$ python3 -q
>>> import numpy as np
>>> np.set_printoptions(suppress=True, linewidth=200)
>>> m1 = np.load("m.npy")
>>> m1
array([[ 4.25, -2.5 , -1.11,  5.26],
       [ 4.23, -0.81, -1.11,  6.09],
       [ 0.75,  1.75,  1.61, -8.15],
       [ 4.06, -2.92, -1.64,  2.09],
       [ 1.4 ,  2.03,  2.3 , -6.11],
       [ 1.48,  2.49,  1.23, -5.82],
       [ 1.97,  2.44,  2.95, -7.  ],
       [ 0.37,  3.68,  3.44, -6.67],
       [ 0.31,  2.26,  1.34, -6.28],
       [ 1.82,  2.15,  1.55, -7.51],
       [ 0.57,  1.61,  1.94, -7.16],
       [ 4.3 , -2.67, -1.33,  3.41],
       [ 0.02,  2.36,  2.01, -5.6 ],
       [ 2.41,  1.53,  1.88, -3.16],
       [ 4.5 , -2.16, -0.36,  6.88],
       [ 3.41, -3.55,  0.09,  5.46],
       [-1.31, -0.22,  2.75, -6.2 ],
       [ 4.32, -0.07, -1.96,  4.37],
       [ 1.95,  1.47,  1.9 , -6.71],
       [ 0.64,  2.94,  1.15, -5.81],
       [ 1.93,  3.15,  2.63, -5.32],
       [ 2.79, -2.58, -2.15,  4.98],
       [ 1.89,  2.25,  1.81, -5.74],
       [ 4.19, -3.7 , -1.18,  2.59],
       [ 1.87, -1.46, -1.36,  5.66],
       [ 1.59,  0.68,  0.43, -8.16],
       [-1.14,  0.29,  1.03, -7.68],
       [ 1.17,  1.27,  1.77, -6.36],
       [ 2.8 , -1.53, -1.95,  4.62],
       [ 3.17, -3.65, -0.58,  2.92],
       [ 1.65,  0.89,  0.63, -5.98],
       [-0.64,  3.18,  1.31, -7.36],
       [ 0.15,  1.32,  0.2 , -7.3 ]])
>>> rng = np.random.default_rng(49)
>>> M2 = m1 + rng.integers(-2, 3, (33, 1)) @ rng.integers(-2, 3, (1, 4))
>>> M2.round(2)
array([[ 8.25, -0.5 ,  2.89,  3.26],
       [ 6.23,  0.19,  0.89,  5.09],
       [-3.25, -0.25, -2.39, -6.15],
       [ 4.06, -2.92, -1.64,  2.09],
       [ 5.4 ,  4.03,  6.3 , -8.11],
       [ 3.48,  3.49,  3.23, -6.82],
       [ 1.97,  2.44,  2.95, -7.  ],
       [-1.63,  2.68,  1.44, -5.67],
       [-3.69,  0.26, -2.66, -4.28],
       [-0.18,  1.15, -0.45, -6.51],
       [ 0.57,  1.61,  1.94, -7.16],
       [ 8.3 , -0.67,  2.67,  1.41],
       [ 0.02,  2.36,  2.01, -5.6 ],
       [ 0.41,  0.53, -0.12, -2.16],
       [ 6.5 , -1.16,  1.64,  5.88],
       [-0.59, -5.55, -3.91,  7.46],
       [ 2.69,  1.78,  6.75, -8.2 ],
       [ 4.32, -0.07, -1.96,  4.37],
       [ 5.95,  3.47,  5.9 , -8.71],
       [ 4.64,  4.94,  5.15, -7.81],
       [ 3.93,  4.15,  4.63, -6.32],
       [-1.21, -4.58, -6.15,  6.98],
       [ 5.89,  4.25,  5.81, -7.74],
       [ 2.19, -4.7 , -3.18,  3.59],
       [ 5.87,  0.54,  2.64,  3.66],
       [ 3.59,  1.68,  2.43, -9.16],
       [-3.14, -0.71, -0.97, -6.68],
       [-0.83,  0.27, -0.23, -5.36],
       [ 4.8 , -0.53,  0.05,  3.62],
       [-0.83, -5.65, -4.58,  4.92],
       [ 3.65,  1.89,  2.63, -6.98],
       [-0.64,  3.18,  1.31, -7.36],
       [-3.85, -0.68, -3.8 , -5.3 ]])
>>> np.linalg.matrix_rank(M2 - m1, tol=1e-8)
np.int64(1)
>>> np.abs(M2 - m1).sum(axis=1)
array([12.,  6., 12.,  0., 12.,  6.,  0.,  6., 12.,  6.,  0., 12.,  0.,  6.,  6., 12., 12.,  0., 12., 12.,  6., 12., 12.,  6., 12.,  6.,  6.,  6.,  6., 12.,  6.,  0., 12.])
>>> data = np.load("out6.npy")
>>> data
array([[ 11.53,  -6.77,  10.91,   6.46,   3.71,   6.84],
       [ -9.91,   3.41,   4.73, -13.6 ,   7.24,   5.52],
       [  6.72, -15.42,   0.26,   5.63,   9.18,  -0.98],
       [ -1.03,  -1.9 ,  -6.18,  -1.04,  12.11,  14.47],
       [ -6.21,  -7.31,  -1.66,  12.83,   8.14,  -8.63],
       [  9.4 ,  -9.77,   8.97,   9.46,  -0.66,  -6.77],
       [-11.44,   0.3 ,  12.82,  -2.14,   7.54,  -6.59],
       [ -6.1 ,  -0.76,   9.24,   9.91,   1.96,  13.22],
       [ -2.22,   0.41,  -7.05,   5.  ,   8.25, -15.88],
       [ -4.07,  13.3 ,   3.91,   5.82,   5.34,  11.36],
       [ -7.36,   3.62,  10.17,   7.7 ,   8.75,   9.67],
       [  7.13,  -5.72,   2.24,  14.39,   6.99,   7.44],
       [  8.7 ,  15.23,  -4.84,  -7.67,   3.  ,   1.12],
       [ 16.92,   7.27,  -2.83,  -4.91,  -5.12,  -1.6 ],
       [ -1.29,  -1.24,   5.2 , -18.58,   1.72,   4.64],
       [  2.1 ,  13.69, -10.12,  -5.98,   3.14,  -7.76],
       [ -3.27,  11.96,   1.91,  -1.87,  -3.74,  15.01],
       [ -7.21,  -1.4 ,  -7.98,  -4.92,   3.39, -15.71],
       [  4.84,  -1.92, -16.98,   0.59,  -9.15,   0.62],
       [  8.84, -11.43,  11.73,  -3.42,   3.51,  -5.44],
       [  7.08, -13.61,   1.45,   8.7 ,   2.55,  -8.96],
       [ 11.33,   1.8 ,  -1.44,  15.15,  -5.82,  -1.7 ],
       [ 12.44,  -4.33,   4.74,  -3.44,  -0.32, -13.86],
       [ 14.91,  -7.62,  -7.2 ,  -1.92,   4.65,   6.52],
       [-13.13,   4.63, -10.99,  -2.16,  -8.15,  -3.77],
       [ 11.6 ,   6.67,  -4.62,  -1.52, -13.79,   2.68],
       [  1.83, -17.55,  -1.75,   0.91,   9.21,  -0.18],
       [ -0.09,  -6.02,   9.71, -11.3 ,  11.89,   0.62],
       [ -1.34,   3.76,   3.35,  -4.06,  -1.55,  18.81],
       [  1.75,   4.96, -14.64,   8.93,  -1.05,   8.79],
       [  4.26,   2.54, -19.07,   3.39,   0.31,   0.41],
       [ -0.77,   2.59,   1.51,  11.19,   5.76,  15.24],
       [ 11.57,  -6.99,   5.1 , -10.03,  -6.8 ,   6.65],
       [ -1.67,  -3.56, -11.62,  -9.01,  -7.15,  10.83],
       [  7.07,  -6.58,   8.08,  -0.26, -12.64,   9.04],
       [  5.48,   3.11,   6.67,  -3.48, -15.08,  -8.73]])
>>> d = np.linalg.norm(data[:, None] - data[None], axis=-1)
>>> np.round(np.linalg.norm(data, axis=1), 2)
array([20.  , 20.  , 20.  , 20.  , 20.  , 20.  , 20.  , 20.  , 20.  , 20.  , 20.  , 20.  , 20.  , 20.  , 20.  , 20.  , 20.  , 20.  , 20.  , 20.  , 20.  , 20.  , 20.  , 20.  , 20.  , 20.  , 20.  ,
       20.  , 20.  , 20.  , 20.  , 20.01, 19.99, 20.  , 20.  , 20.  ])
>>> np.linalg.matrix_rank(d ** 2)
np.int64(8)
